>>> import numpy as np
>>> import numpy.linalg as la
>>> np.set_printoptions(suppress=True, linewidth=160)
>>> A = np.loadtxt("data.csv", delimiter=",")
>>> A
array([[ 0.,  0.,  0.,  0.,  0.,  0.,  0.,  0.,  8., -8.,  5.],
       [ 0.,  0.,  0.,  0.,  0.,  0.,  0.,  0., -3.,  5., -1.],
       [ 0.,  0.,  0.,  0.,  0.,  0.,  0.,  0., -5., -5.,  3.],
       [ 0.,  0.,  0.,  0.,  0.,  0.,  0.,  0.,  8.,  3.,  4.],
       [ 0.,  0.,  0.,  0.,  0.,  0.,  0.,  0., -4.,  0., -8.],
       [ 0.,  0.,  0.,  0.,  0.,  0.,  0.,  0.,  7.,  0.,  2.],
       [ 0.,  0.,  0.,  0.,  0.,  0.,  0.,  0., -9., -9.,  2.],
       [ 0.,  0.,  0.,  0.,  0.,  0.,  0.,  0.,  1., -5.,  9.],
       [ 8., -3., -5.,  8., -4.,  7., -9.,  1.,  0.,  0.,  0.],
       [-8.,  5., -5.,  3.,  0.,  0., -9., -5.,  0.,  0.,  0.],
       [ 5., -1.,  3.,  4., -8.,  2.,  2.,  9.,  0.,  0.,  0.]])
>>> round(float(la.norm(A, 2) / la.norm(A)), 2)
0.5
>>> x = np.array([2, 4, -4, -3, -3, 4, 0, -4, 4, -2, -5])
>>> h1 = np.maximum(A @ x, 0)
>>> np.flatnonzero(h1 > 1e-9)
array([0, 3, 4, 5, 8, 9])
>>> h1
array([23.,  0.,  0.,  6., 24., 18.,  0.,  0., 36., 35.,  0.])
>>> la.determinant(A)
Traceback (most recent call last):
  File "<python-input-10>", line 1, in <module>
    la.determinant(A)
    ^^^^^^^^^^^^^^
AttributeError: module 'numpy.linalg' has no attribute 'determinant'
>>> assert A == A.T
Traceback (most recent call last):
  File "<python-input-11>", line 1, in <module>
    assert A == A.T
           ^^^^^^^^
ValueError: The truth value of an array with more than one element is ambiguous. Use a.any() or a.all()
>>> np.round(la.matrix_power(A, 2), 2)
array([[ 153.,  -69.,   15.,   60.,  -72.,   66.,   10.,   93.,    0.,    0.,    0.],
       [ -69.,   35.,  -13.,  -13.,   20.,  -23.,  -20.,  -37.,    0.,    0.,    0.],
       [  15.,  -13.,   59.,  -43.,   -4.,  -29.,   96.,   47.,    0.,    0.,    0.],
       [  60.,  -13.,  -43.,   89.,  -64.,   64.,  -91.,   29.,    0.,    0.,    0.],
       [ -72.,   20.,   -4.,  -64.,   80.,  -44.,   20.,  -76.,    0.,    0.,    0.],
       [  66.,  -23.,  -29.,   64.,  -44.,   53.,  -59.,   25.,    0.,    0.,    0.],
       [  10.,  -20.,   96.,  -91.,   20.,  -59.,  166.,   54.,    0.,    0.,    0.],
       [  93.,  -37.,   47.,   29.,  -76.,   25.,   54.,  107.,    0.,    0.,    0.],
       [   0.,    0.,    0.,    0.,    0.,    0.,    0.,    0.,  309.,   46.,   97.],
       [   0.,    0.,    0.,    0.,    0.,    0.,    0.,    0.,   46.,  229., -111.],
       [   0.,    0.,    0.,    0.,    0.,    0.,    0.,    0.,   97., -111.,  204.]])
>>> np.round(np.sort(np.abs(la.eigvals(A))), 2) + 0
array([ 0.  ,  0.  ,  0.  ,  0.  ,  0.  ,  7.83,  7.83, 17.61, 17.61, 19.25, 19.25])
>>> np.trace(A)
np.float64(0.0)
